% python3 -q
>>> import numpy as np
>>> np.set_printoptions(precision=3, suppress=True, linewidth=140)
>>> def rd(a):
...     return np.round(a, 3) + 0
... 
>>> A2 = np.array([[-2, -3], [0, 2]])
>>> cent = np.array([[2, 3], [-3, -1]])
>>> M = np.kron(A2, cent)
>>> print(M)
[[-4 -6 -6 -9]
 [ 6  2  9  3]
 [ 0  0  4  6]
 [ 0  0 -6 -2]]
>>> A2 = M / np.sqrt((M ** 2).mean(axis=1, keepdims=True))
>>> print(rd(A2[0]))
[-0.615 -0.923 -0.923 -1.385]
>>> print(np.linalg.matrix_rank(M - M.mean(axis=1, keepdims=True)))
3
>>> print(rd(np.linalg.norm(A2, axis=1)))
[2. 2. 2. 2.]
>>> print(M - M.mean(axis=1, keepdims=True))
[[ 2.25  0.25  0.25 -2.75]
 [ 1.   -3.    4.   -2.  ]
 [-2.5  -2.5   1.5   3.5 ]
 [ 2.    2.   -4.    0.  ]]
>>> f = np.array([3, 0])
>>> print(np.cross(M[2, :3], M[1, :3]))
[-8 24  0]
>>> print(np.array([np.convolve(row, f, "same") for row in M]))
[[-12 -18 -18 -27]
 [ 18   6  27   9]
 [  0   0  12  18]
 [  0   0 -18  -6]]
>>> print(np.polyval(f, M[2]))
[ 0  0 12 18]
>>> print(np.convolve(M[2], f))
[ 0  0 12 18  0]
>>> X = np.load("test3.npy")
>>> print(X)
[[ 1  3 -2 -4]
 [ 5  0  2 -2]
 [-3 -5  2 -2]
 [-2  4  5  3]]
>>> vec = np.array([2, 1, 0, 1])
>>> target = M @ vec
>>> beta, lr = np.zeros(4), 1 / np.linalg.norm(M, 2) ** 2
>>> for i in range(40):
...     beta -= lr * M.T @ (M @ beta - target)
...     if i % 10 == 0: print(i, round(np.linalg.norm(M @ beta - target), 3))
... 
0 7.553
10 3.937
20 2.227
30 1.43
>>> print(rd(np.linalg.cond(M)))
11.785
>>> print(rd(beta))
[1.563 1.343 0.221 0.826]
>>> print(np.trace(X))
6
>>> print(np.allclose(X @ X.T, X.T @ X))
False
>>> print(rd(np.abs(np.linalg.eigvals(X)).max()))
7.644
>>> theta = np.radians(60)
>>> R = np.eye(4)
>>> R[2, 2] = R[0, 0] = np.cos(theta)
>>> R[2, 0], R[0, 2] = -np.sin(theta), np.sin(theta)
>>> print(rd(R))
[[ 0.5    0.     0.866  0.   ]
 [ 0.     1.     0.     0.   ]
 [-0.866  0.     0.5    0.   ]
 [ 0.     0.     0.     1.   ]]
>>> A2 = M @ R.T
>>> print(np.allclose(np.linalg.norm(M, axis=1), np.linalg.norm(A2, axis=1)))
True
>>> print(np.allclose(M @ M.T, A2 @ A2.T))
True
>>> print(rd(A2))
[[-7.196 -6.     0.464 -9.   ]
 [10.794  2.    -0.696  3.   ]
 [ 3.464  0.     2.     6.   ]
 [-5.196  0.    -3.    -2.   ]]
>>> print(rd(np.abs(A2 - M).max(axis=0)))
[5.196 0.    9.696 0.   ]
>>> A = np.load("mat.npy")
>>> print(A)
[[0 1 0 1]
 [1 0 0 1]
 [0 0 0 0]
 [1 1 0 0]]
>>> # 2 blocks once reordered
>>> ev, vecs = np.linalg.eigh(A)
>>> vec = np.array([1, 1, 2, 4])
>>> print(rd(vec @ A @ vec / (vec @ vec)), rd(ev[0]), rd(ev[-1]))
0.818 -1.0 2.0
>>> print(np.abs(A).sum(axis=1).max(), rd(np.abs(ev).max()))
2 2.0
>>> print(rd(np.linalg.eigvalsh(A[1:, 1:])))
[-1.  0.  1.]
>>> P = np.triu(np.array([[1, 0, -3, 9], [-3, -6, -5, -8], [-5, 3, -8, -3], [-1, -1, 0, 3]]), 1) + np.eye(4)
>>> A2 = P @ A @ np.linalg.inv(P)
>>> print(np.trace(A2), np.trace(A))
0.0 0
>>> print(rd(np.linalg.det(A2)))
0.0
>>> print(A2)
[[   9.   10.   77.  231.]
 [  -7.   -8.  -61. -183.]
 [  -3.   -3.  -24.  -69.]
 [   1.    1.    8.   23.]]
>>> print(np.linalg.matrix_rank(A2))
3
>>> print(rd(np.poly(A2)))
[ 1.  0. -3. -2.  0.]
>>> ev, vecs = np.linalg.eigvalsh(A)
Traceback (most recent call last):
  File "<python-input-53>", line 1, in <module>
    ev, vecs = np.linalg.eigvalsh(A)
    ^^^^^^^^
ValueError: too many values to unpack (expected 2)
>>> ev, vecs = np.linalg.eigh(A)
>>> print(rd(vecs.T @ A @ vecs))
[[-1.  0.  0.  0.]
 [ 0. -1.  0.  0.]
 [ 0.  0.  0.  0.]
 [ 0.  0.  0.  2.]]
>>> print(np.unique(ev.round(6) + 0, return_counts=True)[1])
[2 1 1]
>>> print(rd(np.linalg.svd(A, compute_uv=False)))
[2. 1. 1. 0.]
>>> print(ev.sum(), np.trace(A))
0.0 0
>>> print(np.abs(vecs[:, -1]).round(6).argmax())
0
>>> A2 = np.array([[1, 2], [1, 1], [1, 2], [1, 1]])
>>> print(np.vstack([A, A2.T]).shape)
(6, 4)
>>> print(np.einsum("ik,kj->ij", A, A2))
[[2 2]
 [2 3]
 [0 0]
 [2 3]]
>>> print(A2.T @ A.T)
[[2 2 0 2]
 [2 3 0 3]]
>>> print(np.einsum("ij,ij->i", A, A))
[2 2 0 2]
>>> print(np.einsum("ik,kj->ji", A, A2))
[[2 2 0 2]
 [2 3 0 3]]
>>> K = np.loadtxt("sample11.csv", delimiter=",")
>>> print(rd(K))
[[ 0.826 -0.304  0.227]
 [-0.304  0.469  0.396]
 [ 0.227  0.396  0.705]]
>>> # rows and columns are dependent
>>> left, s, Vt = np.linalg.svd(K)
>>> vecs = Vt[:(s > 1e-8).sum()]
>>> rng = np.random.default_rng(334571)
>>> vec = K[2] + 4 * K[0] + rng.integers(2) * np.eye(3)[2]
>>> print(rd(vec))
[ 3.531 -0.819  2.611]
>>> print(np.allclose(vecs.T @ vecs @ vec, vec))
False
>>> print(np.linalg.matrix_rank(np.vstack([K, vec])))
3
>>> print(rd(np.diag(vecs.T @ vecs)))
[0.826 0.469 0.705]
